$ python -q
>>> import numpy as np
>>> from numpy import linalg as LA
>>> np.set_printoptions(precision=3, suppress=True, linewidth=100)
>>> def rnd(a):
...     return np.round(a, 3) + 0
... 
>>> mat = np.load("data.npy")
>>> mat
array([[ 0.199,  1.916, -1.818],
       [-0.141,  1.533, -1.814],
       [ 0.294,  2.494, -1.812],
       [-0.625,  2.129, -1.958],
       [-0.046,  2.352, -2.032],
       [-0.072,  2.345, -1.544],
       [ 0.149,  2.275, -1.889],
       [-0.577,  2.229, -2.182],
       [-1.756,  0.506, -0.157],
       [-1.86 , -0.607,  0.747],
       [-2.378, -0.137, -0.24 ],
       [-2.214, -0.163, -0.346],
       [-1.49 ,  0.052, -0.28 ],
       [-1.825,  0.054, -0.384],
       [-1.874, -0.257,  0.319],
       [-1.893, -0.172,  0.06 ]])
>>> d = LA.norm(mat[:, None] - mat[None], axis=-1)
>>> print(rnd(d[:5, :5]))
[[0.    0.512 0.586 0.863 0.544]
 [0.512 0.    1.055 0.781 0.853]
 [0.586 1.055 0.    1.    0.429]
 [0.863 0.781 1.    0.    0.625]
 [0.544 0.853 0.429 0.625 0.   ]]
>>> d.shape
(16, 16)
>>> d[3].round(6).argsort(kind="stable")[:4]
array([3, 7, 4, 5])
>>> (d + 1e9 * np.eye(16)).round(6).argmin(axis=1)
array([ 6,  0,  6,  7,  6,  6,  4,  3, 13, 14, 11, 10, 13, 12, 15, 14])
>>> x = np.array([1, 0, 1])
>>> y = mat @ x
>>> print(rnd(LA.lstsq(mat, y)[0]))
[1. 0. 1.]
>>> print(rnd(LA.pinv(mat) @ mat))
[[1. 0. 0.]
 [0. 1. 0.]
 [0. 0. 1.]]
>>> rng = np.random.default_rng(67389)
>>> y = y + 0.1 * rng.normal(size=16)
>>> print(rnd(y))
[-1.779 -1.89  -1.579 -2.774 -2.177 -1.677 -1.723 -2.891 -2.032 -1.256 -2.476 -2.552 -1.688 -2.124
 -1.548 -1.783]
>>> beta, *_ = LA.lstsq(mat, y)
>>> rnd(mat.T @ (y - mat @ beta))
array([0., 0., 0.])
>>> print(beta.round())
[ 1. -0.  1.]
>>> [round(float(LA.norm(LA.solve(mat.T @ mat + lam * np.eye(3), mat.T @ y))), 2) for lam in (0, 1, 10, 100)]
[1.34, 1.23, 0.99, 0.38]
>>> rnd(beta)
array([ 1.005, -0.14 ,  0.878])
>>> def softmax(z):
...     e = np.exp(z - z.max(axis=-1, keepdims=True))
...     return e / e.sum(axis=-1, keepdims=True)
... 
>>> rnd(softmax(10 * mat[14]))
array([0.   , 0.003, 0.997])
>>> att = mat @ mat.T / np.sqrt(3)
>>> rnd(softmax(att)[14] @ mat)
array([-1.862,  0.019, -0.149])
>>> other = mat + rng.integers(-2, 3, (16, 2)) @ rng.integers(-2, 3, (2, 3))
>>> rnd(other)
array([[ 4.199, -2.084, -3.818],
       [-2.141,  3.533, -3.814],
       [ 0.294,  2.494, -1.812],
       [ 1.375,  0.129, -1.958],
       [-4.046,  6.352, -2.032],
       [ 3.928, -1.655,  0.456],
       [ 2.149,  0.275, -1.889],
       [-2.577,  4.229, -2.182],
       [-3.756,  2.506,  1.843],
       [-3.86 ,  1.393,  0.747],
       [ 1.622, -4.137,  1.76 ],
       [-0.214, -2.163,  0.654],
       [ 2.51 , -3.948,  1.72 ],
       [ 0.175, -1.946, -0.384],
       [-5.874,  3.743, -1.681],
       [-3.893,  1.828, -1.94 ]])
>>> rnd(other - mat)
array([[ 4., -4., -2.],
       [-2.,  2., -2.],
       [ 0.,  0.,  0.],
       [ 2., -2.,  0.],
       [-4.,  4.,  0.],
       [ 4., -4.,  2.],
       [ 2., -2.,  0.],
       [-2.,  2.,  0.],
       [-2.,  2.,  2.],
       [-2.,  2.,  0.],
       [ 4., -4.,  2.],
       [ 2., -2.,  1.],
       [ 4., -4.,  2.],
       [ 2., -2.,  0.],
       [-4.,  4., -2.],
       [-2.,  2., -2.]])
>>> rnd(LA.svd(other - mat, compute_uv=False))
array([16.479,  5.045,  0.   ])
